% ipython --no-banner

In [1]: import numpy as np

In [2]: np.set_printoptions(precision=1, suppress=True, linewidth=100, floatmode="fixed")

In [3]: m1 = np.array([[1.1, -2.0, 2.0], [-1.0, 3.1, -1.0], [1.0, -2.0, 2.1]])

In [4]: other = m1 / np.sqrt((m1 ** 2).mean(axis=1, keepdims=True))

In [5]: np.linalg.norm(other, axis=1)
Out[5]: array([1.7, 1.7, 1.7])

In [6]: print(other[2])
[ 0.6 -1.1  1.2]

In [7]: np.linalg.matrix_rank(other) == np.linalg.matrix_rank(m1)
Out[7]: np.True_

In [8]: m1 - m1.mean(axis=1, keepdims=True)
Out[8]: 
array([[ 0.7, -2.4,  1.6],
       [-1.4,  2.7, -1.4],
       [ 0.6, -2.4,  1.7]])

In [9]: mat = np.load("test0.npy")

In [10]: mat
Out[10]: 
array([[-0.9, -0.3, -0.4],
       [-0.2, -0.5,  0.8],
       [-0.5,  0.8,  0.4]])

In [11]: r0 = np.array([1, 1])

In [12]: np.convolve(mat[0], r0)
Out[12]: array([-0.9, -1.2, -0.7, -0.4])

In [13]: np.cross(mat[0, :3], mat[2, :3])
Out[13]: array([ 0.2,  0.5, -0.8])

In [14]: K = np.load("run5.npy")

In [15]: K
Out[15]: 
array([[1, 0, 0],
       [0, 1, 0],
       [0, 0, 1]])

In [16]: T = np.stack([K, 4 * K, K[::-1]])

In [17]: np.linalg.matrix_rank(T.reshape(3, -1))
Out[17]: np.int64(2)

In [18]: np.linalg.matrix_rank(T)
Out[18]: array([3, 3, 3])

In [19]: np.linalg.matrix_power(K, 2)
Out[19]: 
array([[1, 0, 0],
       [0, 1, 0],
       [0, 0, 1]])

In [20]: K.sum(axis=1)
Out[20]: array([1, 1, 1])

In [21]: K @ np.ones(3)
Out[21]: array([1.0, 1.0, 1.0])

In [22]: np.sort(np.abs(np.linalg.eigvals(K)))[::-1]
Out[22]: array([1.0, 1.0, 1.0])

In [23]: p = np.eye(3)[2]

In [24]: for _ in range(6):
    ...:     p = p @ K
    ...:     print(p.round(1))
    ...: 
[0.0 0.0 1.0]
[0.0 0.0 1.0]
[0.0 0.0 1.0]
[0.0 0.0 1.0]
[0.0 0.0 1.0]
[0.0 0.0 1.0]
